% ipython --no-banner

In [1]: import numpy as np

In [2]: import numpy.linalg as la

In [3]: np.set_printoptions(precision=2, suppress=True, linewidth=100, floatmode="fixed")

In [4]: M = np.load("case15.npy")

In [5]: print(M.round(2) + 0)
[[ 0.82  0.03 -0.20 -0.10 -0.21 -0.22 -0.07]
 [ 0.03  0.61  0.07  0.19 -0.19  0.19 -0.35]
 [-0.20  0.07  0.69 -0.30 -0.28 -0.04  0.00]
 [-0.10  0.19 -0.30  0.54 -0.15  0.21  0.21]
 [-0.21 -0.19 -0.28 -0.15  0.57  0.00 -0.25]
 [-0.22  0.19 -0.04  0.21  0.00  0.16 -0.03]
 [-0.07 -0.35  0.00  0.21 -0.25 -0.03  0.62]]

In [6]: ev, evecs = la.eigh(M)

In [7]: (ev > 1e-8).sum(), (ev < -1e-8).sum()
Out[7]: (np.int64(4), np.int64(0))

In [8]: np.unique(ev.round(6) + 0, return_counts=True)[1]
Out[8]: array([3, 4])

In [9]: np.round(la.svd(M, compute_uv=False), 2) + 0
Out[9]: array([1.00, 1.00, 1.00, 1.00, 0.00, 0.00, 0.00])

In [10]: ev.round(2) + 0
Out[10]: array([0.00, 0.00, 0.00, 1.00, 1.00, 1.00, 1.00])

In [11]: np.round(la.eigvalsh(M + -1 * np.eye(7)), 2) + 0
Out[11]: array([-1.00, -1.00, -1.00,  0.00,  0.00,  0.00,  0.00])

In [12]: B = M / la.norm(M, axis=1, keepdims=True)

In [13]: C2 = B @ B.T

In [14]: print(round(float(np.degrees(np.arccos(np.clip(C2[0, 3], -1, 1)))), 2))
98.62

In [15]: la.norm(B, axis=1)
Out[15]: array([1.00, 1.00, 1.00, 1.00, 1.00, 1.00, 1.00])

In [16]: print((np.abs(C2) > 0.9).astype(int))
[[1 0 0 0 0 0 0]
 [0 1 0 0 0 0 0]
 [0 0 1 0 0 0 0]
 [0 0 0 1 0 0 0]
 [0 0 0 0 1 0 0]
 [0 0 0 0 0 1 0]
 [0 0 0 0 0 0 1]]

In [17]: rng = np.random.default_rng(50988)

In [18]: W0 = np.eye(6, dtype=int)[rng.permutation(6)] * np.array([1, 1, 1, 2, 1, -1])

In [19]: W0
Out[19]: 
array([[ 1,  0,  0,  0,  0,  0],
       [ 0,  0,  0,  0,  1,  0],
       [ 0,  0,  0,  2,  0,  0],
       [ 0,  0,  1,  0,  0,  0],
       [ 0,  1,  0,  0,  0,  0],
       [ 0,  0,  0,  0,  0, -1]])

In [20]: vec = np.array([2, 2, 1, 0, 1, 0])

In [21]: print(W0 * vec)
[[2 0 0 0 0 0]
 [0 0 0 0 1 0]
 [0 0 0 0 0 0]
 [0 0 1 0 0 0]
 [0 2 0 0 0 0]
 [0 0 0 0 0 0]]

In [22]: print(la.norm(W0 @ vec) <= la.norm(W0, 2) * la.norm(vec) + 1e-9)
True

In [23]: np.sign((W0 @ vec).round(6))
Out[23]: array([1, 1, 0, 1, 1, 0])

In [24]: print(W0 @ np.eye(6)[3])
[0.00 0.00 2.00 0.00 0.00 0.00]

In [25]: (W0 * vec).sum(axis=1)
Out[25]: array([2, 1, 0, 1, 2, 0])

In [26]: labels = rng.permutation(6)

In [27]: labels
Out[27]: array([0, 5, 4, 1, 2, 3])

In [28]: B = W0[labels][:, labels]

In [29]: np.diag(B)
Out[29]: array([ 1, -1,  0,  0,  0,  0])

In [30]: np.trace(B)
Out[30]: np.int64(0)

In [31]: print(np.sort(np.abs(la.eigvals(B))))
[1.00 1.00 1.00 1.00 1.41 1.41]

In [32]: B
Out[32]: 
array([[ 1,  0,  0,  0,  0,  0],
       [ 0, -1,  0,  0,  0,  0],
       [ 0,  0,  0,  1,  0,  0],
       [ 0,  0,  1,  0,  0,  0],
       [ 0,  0,  0,  0,  0,  2],
       [ 0,  0,  0,  0,  1,  0]])

In [33]: W0.mean(axis=0)
Out[33]: array([ 0.17,  0.17,  0.17,  0.33,  0.17, -0.17])

In [34]: print(round(float(la.norm(W0)), 2))
3.0

In [35]: W0 - W0[0]
Out[35]: 
array([[ 0,  0,  0,  0,  0,  0],
       [-1,  0,  0,  0,  1,  0],
       [-1,  0,  0,  2,  0,  0],
       [-1,  0,  1,  0,  0,  0],
       [-1,  1,  0,  0,  0,  0],
       [-1,  0,  0,  0,  0, -1]])

In [36]: W0.sum(axis=0)
Out[36]: array([ 1,  1,  1,  2,  1, -1])

In [37]: np.count_nonzero(W0)
Out[37]: np.int64(6)

In [38]: W0.sum(axis=1)
Out[38]: array([ 1,  1,  2,  1,  1, -1])

In [39]: np.diff(W0, axis=0)
Out[39]: 
array([[-1,  0,  0,  0,  1,  0],
       [ 0,  0,  0,  2, -1,  0],
       [ 0,  0,  1, -2,  0,  0],
       [ 0,  1, -1,  0,  0,  0],
       [ 0, -1,  0,  0,  0, -1]])

In [40]: W0.shape
Out[40]: (6, 6)

In [41]: ev, evecs = la.eigh(M)

In [42]: vec = np.array([3, -1, 2, 0, 3, 0, 2])

In [43]: np.round(la.eigvalsh(M[1:, 1:]), 2) + 0
Out[43]: array([0.00, 0.00, 0.18, 1.00, 1.00, 1.00])

In [44]: np.round(vec @ M @ vec / (vec @ vec), 2), round(float(ev[0]), 2), round(float(ev[-1]), 2)
Out[44]: (np.float64(0.26), -0.0, 1.0)

In [45]: data = np.load("x.npy")

In [46]: data
Out[46]: 
array([[ 2,  0,  0,  0],
       [ 0, -1,  0,  0],
       [-1,  0, -2,  0],
       [ 0, -2, -2, -1]])

In [47]: print(la.matrix_rank(data - data[0, 0] * np.eye(4)))
3

In [48]: la.matrix_power(data - np.diag(np.diag(data)), 4)
Out[48]: 
array([[0, 0, 0, 0],
       [0, 0, 0, 0],
       [0, 0, 0, 0],
       [0, 0, 0, 0]])

In [49]: data @ data
Out[49]: 
array([[4, 0, 0, 0],
       [0, 1, 0, 0],
       [0, 0, 4, 0],
       [2, 4, 6, 1]])

In [50]: print(np.sort(la.eigvals(data)))
[-2.00 -1.00 -1.00  2.00]

In [51]: [int(la.matrix_rank(la.matrix_power(data, p))) for p in range(1, 5)]
Out[51]: [4, 4, 4, 4]

In [52]: vec = np.array([1, 3, 1, 3])

In [53]: rhs = data @ vec

In [54]: print(rhs)
[  2  -3  -3 -11]

In [55]: la.solve(data, rhs + data[:, 3])
Out[55]: array([1.00, 3.00, 1.00, 4.00])

In [56]: la.solve(data, 4 * rhs)
Out[56]: array([ 4.00, 12.00,  4.00, 12.00])

In [57]: la.solve(data, rhs)
Out[57]: array([1.00, 3.00, 1.00, 3.00])

In [58]: np.allclose(W0, W0.T)
Out[58]: False

In [59]: np.allclose(W0 @ W0.T, W0.T @ W0)
Out[59]: False

In [60]: np.sort(np.abs(la.eigvals(W0)))
Out[60]: array([1.00, 1.00, 1.00, 1.00, 1.41, 1.41])

In [61]: E = np.loadtxt("m.csv", delimiter=",")

In [62]: E
Out[62]: 
array([[0.48, 0.29, 0.29, 0.29],
       [0.29, 0.17, 0.17, 0.17],
       [0.29, 0.17, 0.17, 0.17],
       [0.29, 0.17, 0.17, 0.17]])

In [63]: ev, evecs = la.eigh(E)

In [64]: np.unique(ev.round(6) + 0, return_counts=True)[1]
Out[64]: array([3, 1])

In [65]: print(np.round(evecs.T @ evecs, 2) + 0)
[[1.00 0.00 0.00 0.00]
 [0.00 1.00 0.00 0.00]
 [0.00 0.00 1.00 0.00]
 [0.00 0.00 0.00 1.00]]

In [66]: print((ev > 1e-8).sum(), (ev < -1e-8).sum())
1 0

In [67]: la.eigvalsh(E + 4 * np.eye(4))
Out[67]: array([4.00, 4.00, 4.00, 5.00])

In [68]: rank = la.matrix_rank(E)

In [69]: rank
Out[69]: np.int64(1)

In [70]: N = la.svd(E)[2][rank:].T

In [71]: N.shape
Out[71]: (4, 3)

In [72]: [int(la.matrix_rank(np.delete(E, i, axis=0))) for i in range(4)]
Out[72]: [1, 1, 1, 1]

In [73]: U, s, Vt = la.svd(E)

In [74]: evecs = Vt[:(s > 1e-8).sum()]

In [75]: vec = E[3] + 4 * E[1] + rng.integers(2) * np.eye(4)[1]

In [76]: vec
Out[76]: array([1.44, 1.87, 0.87, 0.87])

In [77]: la.matrix_rank(np.vstack([E, vec]))
Out[77]: np.int64(2)

In [78]: np.diag(evecs.T @ evecs)
Out[78]: array([0.48, 0.17, 0.17, 0.17])

In [79]: print(evecs.T @ evecs)
[[0.48 0.29 0.29 0.29]
 [0.29 0.17 0.17 0.17]
 [0.29 0.17 0.17 0.17]
 [0.29 0.17 0.17 0.17]]

In [80]: np.unique(E.round(6), axis=0).shape
Out[80]: (2, 4)

In [81]: E @ la.pinv(E) @ E
Out[81]: 
array([[0.48, 0.29, 0.29, 0.29],
       [0.29, 0.17, 0.17, 0.17],
       [0.29, 0.17, 0.17, 0.17],
       [0.29, 0.17, 0.17, 0.17]])
